% ipython --no-banner

In [1]: import numpy as np

In [2]: from numpy import linalg as LA

In [3]: np.set_printoptions(suppress=True, linewidth=140)

In [4]: def rd(a):
   ...:     return np.round(a, 2) + 0
   ...: 

In [5]: mat = np.load("m.npy")

In [6]: mat
Out[6]: 
array([[-10.68,  -8.37, -11.5 ],
       [-11.46,  -9.41,  -9.96],
       [ -7.93, -10.24,  -9.1 ],
       [-11.53, -10.03, -11.03],
       [ -9.48,  -9.93, -10.03],
       [ -8.37,  -8.49,  -9.52],
       [ -9.67, -10.62, -10.85],
       [-10.03,  -9.66, -10.65],
       [ -9.7 ,  -9.39,  -9.67],
       [ -9.94,  -9.58, -11.61],
       [-11.09,  -9.58, -10.96],
       [-10.12,  -9.61, -10.97],
       [ -8.83, -10.25,  -9.6 ],
       [-11.18, -10.34, -10.02],
       [-11.58,  -8.93,  -8.04],
       [ -8.47, -11.37, -11.41],
       [-10.88,  -8.75, -11.13],
       [ -8.98, -10.32,  -7.83],
       [-10.83, -10.81,  -9.52],
       [-12.27, -10.22, -10.4 ],
       [ -8.42, -10.32,  -8.3 ],
       [ -9.19,  -9.02, -10.58],
       [ -7.9 ,  -8.49,  -9.16],
       [-11.42,  -8.18,  -9.55]])

In [7]: Z = mat[[9, 13]].astype(float)

In [8]: for _ in range(7):
   ...:     lab = LA.norm(mat[:, None] - Z, axis=-1).argmin(axis=1)
   ...:     Z = np.array([mat[lab == j].mean(axis=0) for j in range(2)])
   ...: 

In [9]: lab
Out[9]: array([1, 1, 0, 1, 0, 0, 0, 1, 0, 1, 1, 1, 0, 1, 1, 0, 1, 0, 1, 1, 0, 0, 0, 1])

In [10]: np.bincount(lab)
Out[10]: array([11, 13])

In [11]: np.abs(Z[1] - Z[0]).argmax()
Out[11]: np.int64(0)

In [12]: rd(Z)
Out[12]: 
array([[ -8.81,  -9.86,  -9.64],
       [-11.  ,  -9.5 , -10.41]])

In [13]: rd(Z[1] - Z[0])
Out[13]: array([-2.19,  0.36, -0.77])

In [14]: t = np.radians(90)

In [15]: R = np.eye(3)

In [16]: R[2, 2] = R[1, 1] = np.cos(t)

In [17]: R[2, 1], R[1, 2] = -np.sin(t), np.sin(t)

In [18]: rd(R)
Out[18]: 
array([[ 1.,  0.,  0.],
       [ 0.,  0.,  1.],
       [ 0., -1.,  0.]])

In [19]: B = Z @ R.T

In [20]: rd(LA.svd(Z, compute_uv=False)), rd(LA.svd(B, compute_uv=False))
Out[20]: (array([24.2 ,  1.27]), array([24.2 ,  1.27]))

In [21]: rd(np.abs(B - Z).max(axis=0))
Out[21]: array([ 0.  ,  0.91, 19.91])

In [22]: cen = mat - mat.mean(axis=0)

In [23]: Uu, sigma, Vh = LA.svd(cen, full_matrices=False)

In [24]: LA.matrix_rank(cen)
Out[24]: np.int64(3)

In [25]: np.abs(Uu[:, 0]).argmax()
Out[25]: np.int64(2)

In [26]: rd(cen.mean(axis=0))
Out[26]: array([0., 0., 0.])

In [27]: np.abs(Vh[0]).argmax()
Out[27]: np.int64(0)

In [28]: (np.sign(Uu[:, 0]) == np.sign(Uu[0, 0])).astype(int)
Out[28]: array([1, 1, 0, 1, 0, 0, 0, 1, 0, 1, 1, 1, 0, 1, 1, 0, 1, 0, 1, 1, 0, 0, 0, 1])

In [29]: W = np.array([[2, -1, 1, -2, 0, -3], [-1, 0, -2, -2, 2, 3], [-3, 0, 3, -3, -2, -3]])

In [30]: c = np.array([3, 3, 3, 3, 0, 1])

In [31]: act = np.maximum(mat @ W + c, 0)

In [32]: (act > 0).astype(int)
Out[32]: 
array([[1, 1, 0, 1, 1, 1],
       [1, 1, 0, 1, 1, 1],
       [1, 1, 0, 1, 0, 1],
       [1, 1, 0, 1, 1, 1],
       [1, 1, 0, 1, 1, 1],
       [1, 1, 0, 1, 1, 1],
       [1, 1, 0, 1, 1, 1],
       [1, 1, 0, 1, 1, 1],
       [1, 1, 0, 1, 1, 1],
       [1, 1, 0, 1, 1, 1],
       [1, 1, 0, 1, 1, 1],
       [1, 1, 0, 1, 1, 1],
       [1, 1, 0, 1, 0, 1],
       [1, 1, 0, 1, 0, 1],
       [1, 1, 0, 1, 0, 1],
       [1, 1, 0, 1, 1, 1],
       [1, 1, 0, 1, 1, 1],
       [1, 1, 0, 1, 0, 1],
       [1, 1, 0, 1, 0, 1],
       [1, 1, 0, 1, 1, 1],
       [1, 1, 0, 1, 0, 1],
       [1, 1, 0, 1, 1, 1],
       [1, 1, 0, 1, 1, 1],
       [1, 1, 0, 1, 1, 1]])

In [33]: LA.matrix_rank(act)
Out[33]: np.int64(5)

In [34]: Z = np.array([[0, 3, -2],
    ...:     [-3, 1, 2],
    ...:     [0, 3, -2],
    ...:     [1, -4, -1],
    ...:     [0, -4, 4],
    ...:     [2, 3, -2]])

In [35]: W @ Z
Out[35]: 
array([[-5,  7,  0],
       [ 4,  0, 10],
       [-9, 11,  1]])

In [36]: (act @ Z).round(6).argmax(axis=1)
Out[36]: array([0, 0, 0, 0, 0, 0, 0, 0, 0, 0, 0, 0, 0, 0, 0, 0, 0, 0, 0, 0, 0, 0, 0, 0])
